$ python3 -q
>>> import numpy as np
>>> import numpy.linalg as la
>>> np.set_printoptions(precision=3, suppress=True, linewidth=100)
>>> arr = np.loadtxt("layer10.csv", delimiter=",")
>>> print(arr)
[[ 3.  3.  3.  3.  3.  3.  3.  3.  3.  3.  3.]
 [ 3.  6.  6.  6.  6.  6.  6.  6.  6.  6.  6.]
 [ 3.  6.  9.  9.  9.  9.  9.  9.  9.  9.  9.]
 [ 3.  6.  9. 12. 12. 12. 12. 12. 12. 12. 12.]
 [ 3.  6.  9. 12. 15. 15. 15. 15. 15. 15. 15.]
 [ 3.  6.  9. 12. 15. 18. 18. 18. 18. 18. 18.]
 [ 3.  6.  9. 12. 15. 18. 21. 21. 21. 21. 21.]
 [ 3.  6.  9. 12. 15. 18. 21. 24. 24. 24. 24.]
 [ 3.  6.  9. 12. 15. 18. 21. 24. 27. 27. 27.]
 [ 3.  6.  9. 12. 15. 18. 21. 24. 27. 30. 30.]
 [ 3.  6.  9. 12. 15. 18. 21. 24. 27. 30. 33.]]
>>> print(round(float(la.det(arr)), 3))
177147.0
>>> print(np.trace(arr))
198.0
>>> print(np.sort(np.abs(la.eigvals(arr))))
[  0.764   0.809   0.892   1.027   1.246   1.61    2.255   3.543   6.688  18.118 161.047]
>>> print((arr + arr.T) / 2)
[[ 3.  3.  3.  3.  3.  3.  3.  3.  3.  3.  3.]
 [ 3.  6.  6.  6.  6.  6.  6.  6.  6.  6.  6.]
 [ 3.  6.  9.  9.  9.  9.  9.  9.  9.  9.  9.]
 [ 3.  6.  9. 12. 12. 12. 12. 12. 12. 12. 12.]
 [ 3.  6.  9. 12. 15. 15. 15. 15. 15. 15. 15.]
 [ 3.  6.  9. 12. 15. 18. 18. 18. 18. 18. 18.]
 [ 3.  6.  9. 12. 15. 18. 21. 21. 21. 21. 21.]
 [ 3.  6.  9. 12. 15. 18. 21. 24. 24. 24. 24.]
 [ 3.  6.  9. 12. 15. 18. 21. 24. 27. 27. 27.]
 [ 3.  6.  9. 12. 15. 18. 21. 24. 27. 30. 30.]
 [ 3.  6.  9. 12. 15. 18. 21. 24. 27. 30. 33.]]
>>> print(np.allclose(arr, arr.T))
True
>>> la.determinant(arr)
Traceback (most recent call last):
  File "<python-input-10>", line 1, in <module>
    la.determinant(arr)
    ^^^^^^^^^^^^^^
AttributeError: module 'numpy.linalg' has no attribute 'determinant'
